$ ipython --no-banner

In [1]: import numpy as np

In [2]: from numpy import linalg as LA

In [3]: np.set_printoptions(suppress=True, linewidth=160)

In [4]: rd = lambda a: np.round(a, 2) + 0

In [5]: F = np.array([[2, 0, 0, 0, 0],
   ...:     [0, 0, 0, 0, 0],
   ...:     [-1, 0, 1, 0, 0],
   ...:     [2, -2, -1, 0, 0],
   ...:     [2, 1, -1, 0, 0]])

In [6]: B = np.array([[0, 3], [4, 0], [1, 1], [2, 0], [1, 5]])

In [7]: np.einsum("ij->j", F)
Out[7]: array([ 5, -1, -1,  0,  0])

In [8]: np.einsum("ik,kj->ji", F, B)
Out[8]: 
array([[ 0,  0,  1, -9,  3],
       [ 6,  0, -2,  5,  5]])

In [9]: B.T @ F.T
Out[9]: 
array([[ 0,  0,  1, -9,  3],
       [ 6,  0, -2,  5,  5]])

In [10]: rd(np.sort(LA.eigvals(F)))
Out[10]: array([0., 0., 0., 1., 2.])

In [11]: F @ F
Out[11]: 
array([[ 4,  0,  0,  0,  0],
       [ 0,  0,  0,  0,  0],
       [-3,  0,  1,  0,  0],
       [ 5,  0, -1,  0,  0],
       [ 5,  0, -1,  0,  0]])

In [12]: [int(LA.matrix_rank(LA.matrix_power(F, p))) for p in range(1, 6)]
Out[12]: [3, 2, 2, 2, 2]

In [13]: LA.matrix_rank(F - F[0, 0] * np.eye(5))
Out[13]: np.int64(4)

In [14]: w1 = np.array([[-2, 2, -1, 0, 1, -2],
    ...:     [2, 0, -1, 3, -3, -3],
    ...:     [2, 1, -1, -1, 1, 2],
    ...:     [1, -3, 0, -1, 2, -2],
    ...:     [-2, 2, -3, 2, 3, -3]])

In [15]: beta = np.array([2, -1, -2, 1, 0, 2])

In [16]: H = np.maximum(F @ w1 + beta, 0)

In [17]: (H > 0).mean(axis=0)
Out[17]: array([0.4, 0.6, 0. , 0.6, 0.4, 0.6])

In [18]: cent = np.array([[3, 1], [0, 2], [1, 3], [0, 1], [1, 1], [3, 3]])

In [19]: (H @ cent).round(6).argmax(axis=1)
Out[19]: array([1, 0, 0, 1, 1])

In [20]: proj = np.triu(np.array([[0, 8, 1, 9, 6],
    ...:     [1, 7, -6, 0, -7],
    ...:     [6, 8, -9, -9, 9],
    ...:     [-6, 4, -5, 8, 4],
    ...:     [6, 2, -9, -5, 2]]), 1) + np.eye(5)

In [21]: B = proj @ F @ LA.inv(proj)

In [22]: rd(np.poly(B))
Out[22]: array([ 1., -3.,  2.,  0.,  0.,  0.])

In [23]: B
Out[23]: 
array([[    31.,   -260.,  -1605., -14724.,  71335.],
       [    -8.,     57.,    351.,   3231., -15636.],
       [    -1.,     35.,    212.,   1917.,  -9325.],
       [    10.,    -78.,   -483.,  -4437.,  21489.],
       [     2.,    -15.,    -93.,   -855.,   4140.]])

In [24]: np.kron(np.eye(2, dtype=int), B)
Out[24]: 
array([[    31.,   -260.,  -1605., -14724.,  71335.,      0.,     -0.,     -0.,     -0.,      0.],
       [    -8.,     57.,    351.,   3231., -15636.,     -0.,      0.,      0.,      0.,     -0.],
       [    -1.,     35.,    212.,   1917.,  -9325.,     -0.,      0.,      0.,      0.,     -0.],
       [    10.,    -78.,   -483.,  -4437.,  21489.,      0.,     -0.,     -0.,     -0.,      0.],
       [     2.,    -15.,    -93.,   -855.,   4140.,      0.,     -0.,     -0.,     -0.,      0.],
       [     0.,     -0.,     -0.,     -0.,      0.,     31.,   -260.,  -1605., -14724.,  71335.],
       [    -0.,      0.,      0.,      0.,     -0.,     -8.,     57.,    351.,   3231., -15636.],
       [    -0.,      0.,      0.,      0.,     -0.,     -1.,     35.,    212.,   1917.,  -9325.],
       [     0.,     -0.,     -0.,     -0.,      0.,     10.,    -78.,   -483.,  -4437.,  21489.],
       [     0.,     -0.,     -0.,     -0.,      0.,      2.,    -15.,    -93.,   -855.,   4140.]])

In [25]: rd(LA.eigvals(B).sum().real)
Out[25]: np.float64(3.0)

In [26]: rd(LA.det(B.T))
Out[26]: np.float64(0.0)

In [27]: rd(LA.eigvals(B))
Out[27]: array([2., 1., 0., 0., 0.])

In [28]: u = np.array([9, 2, 7, 5, 6, 5, 5, 2, 1, 5, 9, 6, 7])

In [29]: v = np.array([1, -1, -3, -1, -3, -1, 2, 2, -2, -2, 1, 1, 3, -3, 3])

In [30]: m1 = np.outer(u, v)

In [31]: m1
Out[31]: 
array([[  9,  -9, -27,  -9, -27,  -9,  18,  18, -18, -18,   9,   9,  27, -27,  27],
       [  2,  -2,  -6,  -2,  -6,  -2,   4,   4,  -4,  -4,   2,   2,   6,  -6,   6],
       [  7,  -7, -21,  -7, -21,  -7,  14,  14, -14, -14,   7,   7,  21, -21,  21],
       [  5,  -5, -15,  -5, -15,  -5,  10,  10, -10, -10,   5,   5,  15, -15,  15],
       [  6,  -6, -18,  -6, -18,  -6,  12,  12, -12, -12,   6,   6,  18, -18,  18],
       [  5,  -5, -15,  -5, -15,  -5,  10,  10, -10, -10,   5,   5,  15, -15,  15],
       [  5,  -5, -15,  -5, -15,  -5,  10,  10, -10, -10,   5,   5,  15, -15,  15],
       [  2,  -2,  -6,  -2,  -6,  -2,   4,   4,  -4,  -4,   2,   2,   6,  -6,   6],
       [  1,  -1,  -3,  -1,  -3,  -1,   2,   2,  -2,  -2,   1,   1,   3,  -3,   3],
       [  5,  -5, -15,  -5, -15,  -5,  10,  10, -10, -10,   5,   5,  15, -15,  15],
       [  9,  -9, -27,  -9, -27,  -9,  18,  18, -18, -18,   9,   9,  27, -27,  27],
       [  6,  -6, -18,  -6, -18,  -6,  12,  12, -12, -12,   6,   6,  18, -18,  18],
       [  7,  -7, -21,  -7, -21,  -7,  14,  14, -14, -14,   7,   7,  21, -21,  21]])

In [32]: left, s, Vh = LA.svd(m1)

In [33]: V = Vh[:(s > 1e-8).sum()]

In [34]: rng = np.random.default_rng(1711)

In [35]: x0 = m1[0] + 3 * m1[4] + rng.integers(2) * np.eye(15)[11]

In [36]: x0
Out[36]: array([ 27., -27., -81., -27., -81., -27.,  54.,  54., -54., -54.,  27.,  27.,  81., -81.,  81.])

In [37]: rd(LA.norm(x0 - V.T @ V @ x0))
Out[37]: np.float64(0.0)

In [38]: LA.matrix_rank(np.vstack([m1, x0]))
Out[38]: np.int64(1)

In [39]: np.allclose(V.T @ V @ x0, x0)
Out[39]: True

In [40]: u, v = m1[6], m1[7]

In [41]: u @ v
Out[41]: np.int64(670)

In [42]: u @ u
Out[42]: np.int64(1675)

In [43]: p = (u @ v) / (u @ u) * u

In [44]: LA.matrix_rank(np.outer(u, v))
Out[44]: np.int64(1)

In [45]: (v - p) @ u
Out[45]: np.float64(0.0)

In [46]: rd(LA.norm(u + v) ** 2 + LA.norm(u - v) ** 2)
Out[46]: np.float64(3886.0)

In [47]: left, s, Vh = LA.svd(m1, full_matrices=False)

In [48]: np.abs(left[:, 0]).round(6).argmax()
Out[48]: np.int64(0)

In [49]: rd(s)
Out[49]: array([171.89,   0.  ,   0.  ,   0.  ,   0.  ,   0.  ,   0.  ,   0.  ,   0.  ,   0.  ,   0.  ,   0.  ,   0.  ])

In [50]: rd(np.abs(Vh[0]))
Out[50]: array([0.12, 0.12, 0.37, 0.12, 0.37, 0.12, 0.24, 0.24, 0.24, 0.24, 0.12, 0.12, 0.37, 0.37, 0.37])

In [51]: rd(np.sqrt((s ** 2).sum())), rd(LA.norm(m1))
Out[51]: (np.float64(171.89), np.float64(171.89))

In [52]: left.shape, s.shape, Vh.shape
Out[52]: ((13, 13), (13,), (13, 15))

In [53]: np.allclose(m1[:-1].T @ LA.lstsq(m1[:-1].T, m1[-1])[0], m1[-1])
Out[53]: True

In [54]: M = np.array([[0.5, 0.6, 0.0, 0.5, -0.2],
    ...:     [1.6, -0.2, -0.8, 0.8, 1.7],
    ...:     [0.8, -0.4, -1.2, -0.3, -0.1],
    ...:     [0.9, -1.2, -2.0, 0.4, 0.3],
    ...:     [-1.6, 0.7, 1.0, 1.9, -1.9],
    ...:     [1.2, -2.3, 0.3, -1.5, -0.8],
    ...:     [-0.5, -1.4, -1.1, 1.2, 0.1],
    ...:     [0.9, -0.5, 0.0, 0.4, 0.2]])

In [55]: M
Out[55]: 
array([[ 0.5,  0.6,  0. ,  0.5, -0.2],
       [ 1.6, -0.2, -0.8,  0.8,  1.7],
       [ 0.8, -0.4, -1.2, -0.3, -0.1],
       [ 0.9, -1.2, -2. ,  0.4,  0.3],
       [-1.6,  0.7,  1. ,  1.9, -1.9],
       [ 1.2, -2.3,  0.3, -1.5, -0.8],
       [-0.5, -1.4, -1.1,  1.2,  0.1],
       [ 0.9, -0.5,  0. ,  0.4,  0.2]])

In [56]: B = np.c_[M[:, :4] @ np.array([[2, 1, 0, 0], [1, 2, 1, 1], [1, -2, -1, -2], [2, 0, 0, 2]]), np.array([1, 0, -1, -1, 2, -2, 0, -1])]

In [57]: rd(B)
Out[57]: 
array([[ 2.6,  1.7,  0.6,  1.6,  1. ],
       [ 3.8,  2.8,  0.6,  3. ,  0. ],
       [-0.6,  2.4,  0.8,  1.4, -1. ],
       [-0.6,  2.5,  0.8,  3.6, -1. ],
       [ 2.3, -2.2, -0.3,  2.5,  2. ],
       [-2.6, -4. , -2.6, -5.9, -2. ],
       [-1.1, -1.1, -0.3,  3.2,  0. ],
       [ 2.1, -0.1, -0.5,  0.3, -1. ]])

In [58]: rd(LA.lstsq(M, B[:, 0])[0])
Out[58]: array([2., 1., 1., 2., 0.])
